$ python3 -q
>>> import numpy as np
>>> np.set_printoptions(precision=4, suppress=True, linewidth=120, legacy="1.25")
>>> K = np.array([[1, 0, 0, 0, 0, 0, 0, 0],
...     [1, 0, 0, 0, 0, 0, 0, 0],
...     [0, 1, 2, 0, 0, 0, 0, 0],
...     [0, 0, 1, 0, 0, 0, 2, 2],
...     [0, 0, 0, 0, 0, 0, 1, 1],
...     [1, 1, 0, 0, 0, 0, 0, 0]])
>>> rk = np.linalg.matrix_rank(K)
>>> rk
4
>>> null = np.linalg.svd(K)[2][rk:].T
>>> np.linalg.matrix_rank(K.T @ K), np.linalg.matrix_rank(K @ K.T)
(4, 4)
>>> np.allclose(K @ null, 0)
True
>>> [int(np.linalg.matrix_rank(K[:i])) for i in range(1, len(K) + 1)]
[1, 1, 2, 3, 4, 4]
>>> np.round(K @ null, 4) + 0
array([[0., 0., 0., 0.],
       [0., 0., 0., 0.],
       [0., 0., 0., 0.],
       [0., 0., 0., 0.],
       [0., 0., 0., 0.],
       [0., 0., 0., 0.]])
>>> null.shape
(8, 4)
>>> np.round(null @ null.T, 4) + 0
array([[ 0. ,  0. ,  0. ,  0. ,  0. ,  0. ,  0. ,  0. ],
       [ 0. ,  0. ,  0. ,  0. ,  0. ,  0. ,  0. ,  0. ],
       [ 0. ,  0. ,  0. ,  0. ,  0. ,  0. ,  0. ,  0. ],
       [ 0. ,  0. ,  0. ,  1. ,  0. ,  0. ,  0. ,  0. ],
       [ 0. ,  0. ,  0. ,  0. ,  1. ,  0. ,  0. ,  0. ],
       [ 0. ,  0. ,  0. ,  0. ,  0. ,  1. ,  0. ,  0. ],
       [ 0. ,  0. ,  0. ,  0. ,  0. ,  0. ,  0.5, -0.5],
       [ 0. ,  0. ,  0. ,  0. ,  0. ,  0. , -0.5,  0.5]])
>>> out = np.array([[0, 1], [0, 0], [0, 2], [1, 2], [2, 2], [2, 3]])
>>> C = np.array([[-9, -2, 6, 6], [-5, -9, 1, 8]])
>>> X = out @ C
>>> X
array([[ -5,  -9,   1,   8],
       [  0,   0,   0,   0],
       [-10, -18,   2,  16],
       [-19, -20,   8,  22],
       [-28, -22,  14,  28],
       [-33, -31,  15,  36]])
>>> # rank 2
>>> out = X[0, 0] * X[1:] - np.outer(X[1:, 0], X[0])
>>> out
array([[   0,    0,    0,    0],
       [   0,    0,    0,    0],
       [   0,  -71,  -21,   42],
       [   0, -142,  -42,   84],
       [   0, -142,  -42,   84]])
>>> np.flatnonzero(~out.round(6).any(axis=1))
array([0, 1])
>>> np.linalg.matrix_rank(out), np.linalg.matrix_rank(X)
(1, 2)
>>> s = 3 * 0.9 ** np.arange(4)
>>> q, _ = np.linalg.qr(np.array([[0.2, 0.9, 1.2, -0.5],
...     [-0.3, -0.2, -0.8, -0.4],
...     [1.2, -1.3, 0.5, 0.4],
...     [-0.6, -1.5, 0.8, -1.1]]))
>>> rng = np.random.default_rng(409)
>>> A = rng.normal(size=(31, 4)) * s @ q
>>> A
array([[ 1.2009, -2.2049,  0.8588,  2.4624],
       [ 2.5616,  1.4862,  3.5377,  1.0985],
       [ 1.2476,  0.9357, -1.6716,  4.9156],
       [ 3.028 , -1.9331,  0.8945, -2.7754],
       [ 2.3072, -0.628 , -2.4458, -2.38  ],
       [-0.3374, -5.2533, -3.3078, -0.4092],
       [ 1.1632, -0.2726, -3.8925,  0.3638],
       [-1.708 ,  1.0605,  0.7743,  0.7418],
       [ 1.4594,  1.5253,  2.1224, -4.3111],
       [ 0.0075,  1.3055,  1.4096, -1.2259],
       [-0.9749, -0.3718, -1.7388,  0.1623],
       [-0.6474, -1.0805, -4.3526,  1.8224],
       [-2.6983,  1.6803,  3.1897,  5.6692],
       [-0.5235, -1.1426, -4.8828,  1.2703],
       [-1.8077, -0.2115,  0.1195, -1.0515],
       [ 0.6709, -0.4344, -0.1243, -3.5091],
       [ 3.7523, -2.6431, -1.5185,  1.7283],
       [-0.1887, -4.8437,  0.4974,  2.1689],
       [-1.7029, -1.2036,  1.9339, -4.0166],
       [-2.7928, -2.0809, -1.1301, -1.8014],
       [-1.9308,  1.3804,  2.9203,  3.2439],
       [-1.2979,  1.2962,  1.8697,  2.2152],
       [ 2.3655, -2.3685, -0.5074,  1.7017],
       [-1.8396,  4.3379, -2.0293, -6.9952],
       [ 0.8475,  2.0461,  4.6067,  0.0228],
       [ 0.2775,  0.6104,  0.8172, -1.3938],
       [-2.5559,  2.4717, -0.0199, -3.9685],
       [ 2.8   , -0.6955,  4.0944,  0.4623],
       [-3.1547,  2.6559, -0.8719,  4.6354],
       [ 3.2834,  3.7121, -2.1991, -1.3436],
       [ 0.5288,  5.0553,  0.0409, -3.5673]])
>>> Xc = A - A.mean(axis=0)
>>> vecs = np.linalg.svd(Xc)[2][:2]
>>> out = Xc - Xc @ vecs.T @ vecs
>>> np.diag(vecs.T @ vecs)
array([0.0274, 0.4633, 0.5922, 0.9171])
>>> (Xc @ vecs.T).std(axis=0)
array([3.016 , 2.6244])
>>> np.round(np.linalg.norm(out) / np.linalg.norm(Xc), 4)
0.5702
>>> np.round(np.cov(Xc @ vecs.T, rowvar=False), 4) + 0
array([[9.3998, 0.    ],
       [0.    , 7.1171]])
>>> out.std(axis=0)
array([1.9041, 1.4248, 1.3165, 0.558 ])
>>> q, r_ = np.linalg.qr(A)
>>> q.shape, r_.shape
((31, 4), (4, 4))
>>> np.allclose(r_.T @ r_, A.T @ A)
True
>>> q, vecs = np.linalg.qr(A[:, :2])[0], np.linalg.qr(A[:, 2:])[0]
>>> s = np.linalg.svd(q.T @ vecs, compute_uv=False)
>>> (s > 0.9).sum()
0
>>> round(np.linalg.norm(q @ q.T - vecs @ vecs.T, 2), 4)
0.9994
>>> Xc = A - A.mean(axis=1)
Traceback (most recent call last):
  File "<python-input-41>", line 1, in <module>
    Xc = A - A.mean(axis=1)
         ~~^~~~~~~~~~~~~~~~
ValueError: operands could not be broadcast together with shapes (31,4) (31,) 
>>> Xc = A - A.mean(axis=0)
>>> U, s, vt = np.linalg.svd(Xc, full_matrices=False)
>>> s
array([16.7927, 14.6121, 11.9265,  9.8219])
>>> round((s ** 2).sum() ** 2 / (s ** 4).sum(), 4)
3.4858
>>> np.abs(vt[0]).argmax()
3
>>> vt[0] * np.sign(vt[0, np.abs(vt[0]).argmax()])
array([-0.0005, -0.3808, -0.0214,  0.9244])
>>> np.searchsorted(np.cumsum(s ** 2) / (s ** 2).sum(), 0.9) + 1
4
